% ipython --no-banner

In [1]: import numpy as np

In [2]: np.set_printoptions(suppress=True, linewidth=160)

In [3]: def rd(a):
   ...:     return np.round(a, 3) + 0
   ...: 

In [4]: feats = np.load("dump.npy")

In [5]: feats
Out[5]: 
array([[ 1, -2,  1, -2],
       [-1, -1, -1, -1],
       [ 1, -2,  1, -2],
       [-1, -1, -1, -1]])

In [6]: x = np.array([1, 1, 2, 2])

In [7]: (feats * x).sum(axis=1)
Out[7]: array([-3, -6, -3, -6])

In [8]: np.einsum("ij,j->i", feats, x)
Out[8]: array([-3, -6, -3, -6])

In [9]: feats @ np.eye(4)[0]
Out[9]: array([ 1., -1.,  1., -1.])

In [10]: (feats @ x).argmax()
Out[10]: np.int64(0)

In [11]: np.linalg.norm(feats @ x) <= np.linalg.norm(feats, 2) * np.linalg.norm(x) + 1e-9
Out[11]: np.True_

In [12]: feats @ x
Out[12]: array([-3, -6, -3, -6])

In [13]: feats * x
Out[13]: 
array([[ 1, -2,  2, -4],
       [-1, -1, -2, -2],
       [ 1, -2,  2, -4],
       [-1, -1, -2, -2]])

In [14]: feats @ np.ones(4)
Out[14]: array([-2., -4., -2., -4.])

In [15]: M = np.loadtxt("arr.csv", delimiter=",")

In [16]: M
Out[16]: 
array([[ 3.853,  0.161,  2.893],
       [ 1.387, -3.474, -0.135]])

In [17]: np.abs(np.diag(np.linalg.qr(feats)[1])) > 1e-9
Out[17]: array([ True,  True, False, False])

In [18]: rd(feats @ np.linalg.pinv(feats) @ feats)
Out[18]: 
array([[ 1., -2.,  1., -2.],
       [-1., -1., -1., -1.],
       [ 1., -2.,  1., -2.],
       [-1., -1., -1., -1.]])

In [19]: np.linalg.lstsq(feats[:-1].T, feats[-1])[2]
Out[19]: np.int32(2)

In [20]: B = np.array([[4, 4], [-1, 0]])

In [21]: cent = np.kron(B, M)

In [22]: cent
Out[22]: 
array([[ 15.412,   0.644,  11.572,  15.412,   0.644,  11.572],
       [  5.548, -13.896,  -0.54 ,   5.548, -13.896,  -0.54 ],
       [ -3.853,  -0.161,  -2.893,   0.   ,   0.   ,   0.   ],
       [ -1.387,   3.474,   0.135,   0.   ,  -0.   ,  -0.   ]])

In [23]: cent.shape
Out[23]: (4, 6)

In [24]: np.linalg.matrix_rank(cent)
Out[24]: np.int64(4)
